$ python3 -q
>>> import numpy as np
>>> import numpy.linalg as la
>>> np.set_printoptions(precision=3, suppress=True, linewidth=100, legacy="1.25")
>>> def tidy(a):
...     return np.round(a, 3) + 0
... 
>>> mat = np.loadtxt("w.csv", delimiter=",")
>>> mat
array([[ 0.,  2.,  4.,  7.,  0.,  4.],
       [ 2.,  2.,  4.,  0.,  0.,  4.],
       [ 4.,  2.,  4.,  0.,  0.,  4.],
       [ 1.,  2.,  4.,  0.,  0.,  4.],
       [ 0.,  2.,  4.,  1.,  0.,  4.],
       [ 0.,  2.,  4.,  3.,  0.,  4.],
       [ 7.,  2.,  4.,  0.,  1.,  4.],
       [ 9.,  2.,  4.,  0.,  3.,  4.],
       [ 0.,  2.,  4.,  3.,  0.,  4.],
       [ 0.,  2.,  4.,  6.,  0.,  4.],
       [ 3.,  2.,  4.,  0.,  0.,  4.],
       [11.,  2.,  4.,  0.,  5.,  4.],
       [ 0.,  2.,  4.,  2.,  0.,  4.],
       [ 2.,  2.,  4.,  0.,  0.,  4.],
       [ 5.,  2.,  4.,  0.,  0.,  4.],
       [ 0.,  2.,  4.,  5.,  0.,  4.],
       [11.,  2.,  4.,  0.,  5.,  4.],
       [ 0.,  2.,  4.,  6.,  0.,  4.],
       [ 1.,  2.,  4.,  0.,  0.,  4.],
       [ 1.,  2.,  4.,  0.,  0.,  4.],
       [ 5.,  2.,  4.,  0.,  0.,  4.],
       [ 0.,  2.,  4.,  7.,  0.,  4.],
       [ 6.,  2.,  4.,  0.,  0.,  4.],
       [ 0.,  2.,  4.,  3.,  0.,  4.],
       [ 0.,  2.,  4.,  6.,  0.,  4.],
       [ 0.,  2.,  4.,  1.,  0.,  4.],
       [ 0.,  2.,  4.,  1.,  0.,  4.],
       [10.,  2.,  4.,  0.,  4.,  4.],
       [ 6.,  2.,  4.,  0.,  0.,  4.],
       [ 0.,  2.,  4.,  2.,  0.,  4.]])
>>> B = mat / np.sqrt((mat ** 2).mean(axis=1, keepdims=True))
>>> la.matrix_rank(mat - mat.mean(axis=1, keepdims=True))
4
>>> rk = la.matrix_rank(mat)
>>> rk
4
>>> null = la.svd(mat)[2][rk:].T
>>> [int(la.matrix_rank(mat[:, :j + 1])) for j in range(6)]
[1, 2, 2, 3, 4, 4]
>>> np.abs(np.diag(la.qr(mat)[1])) > 1e-9
array([ True,  True, False,  True,  True, False])
>>> np.allclose(mat[:-1].T @ la.lstsq(mat[:-1].T, mat[-1])[0], mat[-1])
True
>>> np.unique(mat.round(6), axis=0).shape
(16, 6)
>>> Uu, s, Vt = la.svd(mat)
>>> np.argmax(s[:-1] / (s[1:] + 1e-6)) + 1
4
>>> tidy(s)
array([38.619, 21.405,  9.562,  3.741,  0.   ,  0.   ])
>>> B = Uu[:, :4] @ np.diag(s[:4]) @ Vt[:4]
>>> tidy(la.norm(mat - B, 2)), tidy(s[4])
(0.0, 0.0)
>>> tidy(np.abs(mat - B).max())
0.0
>>> vec = np.array([-1, -1, 0, -2, 1, -2])
>>> np.einsum("ij,j->i", mat, vec)
array([-24., -12., -14., -11., -12., -16., -16., -16., -16., -22., -13., -16., -14., -12., -15.,
       -20., -16., -22., -11., -11., -15., -24., -16., -16., -22., -12., -12., -16., -16., -14.])
>>> mat @ (2 * vec)
array([-48., -24., -28., -22., -24., -32., -32., -32., -32., -44., -26., -32., -28., -24., -30.,
       -40., -32., -44., -22., -22., -30., -48., -32., -32., -44., -24., -24., -32., -32., -28.])
>>> (mat * vec).sum(axis=1)
array([-24., -12., -14., -11., -12., -16., -16., -16., -16., -22., -13., -16., -14., -12., -15.,
       -20., -16., -22., -11., -11., -15., -24., -16., -16., -22., -12., -12., -16., -16., -14.])
>>> vec @ mat
Traceback (most recent call last):
  File "<python-input-25>", line 1, in <module>
    vec @ mat
    ~~~~^~~~~
ValueError: matmul: Input operand 1 has a mismatch in its core dimension 0, with gufunc signature (n?,k),(k,m?)->(n?,m?) (size 30 is different from 6)
>>> mat @ vec
array([-24., -12., -14., -11., -12., -16., -16., -16., -16., -22., -13., -16., -14., -12., -15.,
       -20., -16., -22., -11., -11., -15., -24., -16., -16., -22., -12., -12., -16., -16., -14.])
>>> (mat @ vec).argmax()
3
>>> np.sign((mat @ vec).round(6))
array([-1., -1., -1., -1., -1., -1., -1., -1., -1., -1., -1., -1., -1., -1., -1., -1., -1., -1.,
       -1., -1., -1., -1., -1., -1., -1., -1., -1., -1., -1., -1.])
>>> M = np.load("out9.npy")
>>> M
array([[ 0, -1,  3,  5, -1],
       [ 1,  3, -4, -4,  5],
       [-5, -2,  1, -5, -4],
       [ 5,  3, -3,  1,  2],
       [ 4,  5, -4,  0,  2]])
>>> Uu, s, Vt = la.svd(M)
>>> tidy(s)
array([13.546,  9.253,  3.391,  1.536,  0.123])
>>> B = Uu[:, :4] @ np.diag(s[:4]) @ Vt[:4]
>>> tidy(np.abs(M - B).max())
0.055
>>> la.matrix_rank(M, rtol=0.05)
4
>>> tidy(la.norm(M - B, 2)), tidy(s[4])
(0.123, 0.123)
>>> tidy(la.norm(M - B) / la.norm(M))
0.007
>>> la.matrix_rank(B)
4
>>> rng = np.random.default_rng(533529)
>>> z = rng.permutation(5)
>>> z
array([1, 3, 2, 0, 4])
>>> B = M[z][:, z]
>>> tidy(la.det(B)), tidy(la.det(M[z]))
(80.0, 80.0)
>>> np.trace(B)
7
>>> np.allclose(B, M)
False
>>> hat = np.triu(np.array([[1, 2, 3, 0, -3],
...     [0, -3, -2, 1, -3],
...     [-3, 0, 0, -1, -1],
...     [3, 1, -1, -3, -3],
...     [-3, 3, -1, 1, 0]]), 1) + np.eye(5)
>>> B = hat @ M @ la.inv(hat)
>>> la.matrix_rank(B)
5
>>> tidy(np.poly(B))
array([  1.,  -7., -40.,  84., 238., -80.])
>>> tidy(la.det(B))
80.0
>>> hat @ M - M @ hat
array([[-25., -15.,   5., -19.,   7.],
       [  3., -10.,  10.,   4.,   0.],
       [ -9.,   2.,  18.,   2., -39.],
       [-12., -25.,   3.,  -6.,  18.],
       [  0.,  -8.,  -2.,  -9.,  23.]])
>>> np.trace(B), np.trace(M)
(7.0, 7)
>>> E = np.array([[-3.0, 1.0, 0.0, 0.0, 0.0],
...     [0.0, -3.0, 1.0, 0.0, 0.0],
...     [0.0, 0.0, -3.0, 1.0, 0.0],
...     [0.0, 0.0, 0.0, -3.0, 1.0],
...     [0.0, 0.0, 0.0, 0.0, -3.0]])
>>> vec = np.array([3, 4, 7, 2, 6])
>>> (E @ vec).argmax()
3
>>> E @ vec
array([ -5.,  -5., -19.,   0., -18.])
>>> vals, vecs = la.eig(E)
>>> np.prod(vals)
-243.0
>>> tidy(np.sort(la.eigvals(E.T)))
array([-3., -3., -3., -3., -3.])
>>> tidy(np.sort(la.eigvals(la.inv(E))))
array([-0.333, -0.333, -0.333, -0.333, -0.333])
>>> X = np.array([[0, 3, 1, 3, 2, 0, 3, 0],
...     [3, 0, 2, 3, 2, 3, 0, 2],
...     [2, 1, 3, 1, 2, 0, 1, 0],
...     [1, 1, 0, 0, 0, 1, 2, 0],
...     [2, 3, 0, 1, 2, 3, 3, 0],
...     [1, 2, 2, 3, 3, 0, 3, 2],
...     [0, 2, 0, 2, 0, 0, 1, 0],
...     [2, 3, 1, 2, 2, 0, 0, 3]])
>>> z = rng.permutation(8)
>>> z
array([6, 3, 0, 4, 1, 5, 7, 2])
>>> B = X[z][:, z]
>>> tidy(la.det(B)), tidy(la.det(X[z]))
(-18.0, 18.0)
>>> np.diag(B)
array([1, 0, 0, 2, 0, 0, 3, 3])
>>> np.trace(B)
9
>>> np.allclose(B, X)
False
>>> theta = np.radians(120)
>>> R = np.eye(6)
>>> R[5, 5] = R[1, 1] = np.cos(theta)
>>> R[5, 1], R[1, 5] = -np.sin(theta), np.sin(theta)
>>> tidy(R)
array([[ 1.   ,  0.   ,  0.   ,  0.   ,  0.   ,  0.   ],
       [ 0.   , -0.5  ,  0.   ,  0.   ,  0.   ,  0.866],
       [ 0.   ,  0.   ,  1.   ,  0.   ,  0.   ,  0.   ],
       [ 0.   ,  0.   ,  0.   ,  1.   ,  0.   ,  0.   ],
       [ 0.   ,  0.   ,  0.   ,  0.   ,  1.   ,  0.   ],
       [ 0.   , -0.866,  0.   ,  0.   ,  0.   , -0.5  ]])
>>> B = mat @ R.T
>>> tidy(np.abs(B - mat).max(axis=0))
array([0.   , 0.464, 0.   , 0.   , 0.   , 7.732])
>>> tidy(la.svd(mat, compute_uv=False)), tidy(la.svd(B, compute_uv=False))
(array([38.619, 21.405,  9.562,  3.741,  0.   ,  0.   ]), array([38.619, 21.405,  9.562,  3.741,  0.   ,  0.   ]))
>>> B = np.array([[0, 2], [0, 0]])
>>> cent = np.array([[2, 1], [0, 2]])
>>> F = np.kron(B, cent)
>>> F
array([[0, 0, 4, 2],
       [0, 0, 0, 4],
       [0, 0, 0, 0],
       [0, 0, 0, 0]])
>>> gram = F.T @ F
>>> np.allclose(gram, gram.T)
True
>>> gram
array([[ 0,  0,  0,  0],
       [ 0,  0,  0,  0],
       [ 0,  0, 16,  8],
       [ 0,  0,  8, 20]])
>>> tidy(la.svd(F, compute_uv=False) ** 2)
array([26.246,  9.754,  0.   ,  0.   ])
>>> (F @ F.T).shape
(4, 4)
